$ ipython --no-banner

In [1]: import numpy as np

In [2]: import numpy.linalg as la

In [3]: np.set_printoptions(precision=1, suppress=True, linewidth=160, sign=" ")

In [4]: def tidy(a):
   ...:     return np.round(a, 1) + 0
   ...: 

In [5]: mat = np.array([[2, 0, 0], [0, 0, 0], [0, 0, 1]])

In [6]: mat
Out[6]: 
array([[ 2,  0,  0],
       [ 0,  0,  0],
       [ 0,  0,  1]])

In [7]: # looks like rank 2

In [8]: [round(float(x), 1) for x in la.svd(mat, compute_uv=False)[:3]]
Out[8]: [2.0, 1.0, 0.0]

In [9]: la.matrix_rank(mat, rtol=0.1)
Out[9]: np.int64(2)

In [10]: la.cond(mat) > 100
Out[10]: np.True_

In [11]: tidy(la.norm(mat, 2) / la.norm(mat))
Out[11]: np.float64(0.9)

In [12]: P = np.triu(np.array([[2, 0, -3], [3, -1, 0], [1, -3, 1]]), 1) + np.eye(3)

In [13]: A2 = P @ mat @ la.inv(P)

In [14]: A2
Out[14]: 
array([[ 2.,  0.,  3.],
       [ 0.,  0.,  0.],
       [ 0.,  0.,  1.]])

In [15]: np.poly(A2)
Out[15]: array([ 1., -3.,  2.,  0.])

In [16]: M = np.loadtxt("w.csv", delimiter=",")

In [17]: M
Out[17]: 
array([[ 75.,  19.,  24.,  19., -43.,  18., -25.],
       [ 19., 105.,  34., -16.,   3., -21., -20.],
       [ 24.,  34., 173., -78.,  15.,  12.,  17.],
       [ 19., -16., -78.,  77., -36.,  -9., -37.],
       [-43.,   3.,  15., -36.,  91., -26.,  32.],
       [ 18., -21.,  12.,  -9., -26., 129.,  -7.],
       [-25., -20.,  17., -37.,  32.,  -7.,  58.]])

In [18]: # equal to its transpose

In [19]: A2 = M[0, 0] * M[1:] - np.outer(M[1:, 0], M[0])

In [20]: print(A2)
[[    0.  7514.  2094. -1561.  1042. -1917. -1025.]
 [    0.  2094. 12399. -6306.  2157.   468.  1875.]
 [    0. -1561. -6306.  5414. -1883. -1017. -2300.]
 [    0.  1042.  2157. -1883.  4976. -1176.  1325.]
 [    0. -1917.   468. -1017. -1176.  9351.   -75.]
 [    0. -1025.  1875. -2300.  1325.   -75.  3725.]]

In [21]: tidy(M[:, 0] / M[0, 0])
Out[21]: array([ 1. ,  0.3,  0.3,  0.3, -0.6,  0.2, -0.3])

In [22]: la.matrix_rank(A2), la.matrix_rank(M)
Out[22]: (np.int64(6), np.int64(7))

In [23]: G = M.T @ M

In [24]: G
Out[24]: 
array([[  9721.,   3925.,   4262.,   3023.,  -8673.,   4683.,  -5502.],
       [  3925.,  13648.,  10609.,  -4382.,    763.,  -3958.,  -2322.],
       [  4262.,  10609.,  38403., -20865.,   6070.,   3535.,   5929.],
       [  3023.,  -4382., -20865.,  15376.,  -9033.,   -917.,  -7565.],
       [ -8673.,    763.,   6070.,  -9033.,  13360.,  -6277.,   7552.],
       [  4683.,  -3958.,   3535.,   -917.,  -6277.,  18356.,  -1634.],
       [ -5502.,  -2322.,   5929.,  -7565.,   7552.,  -1634.,   7120.]])
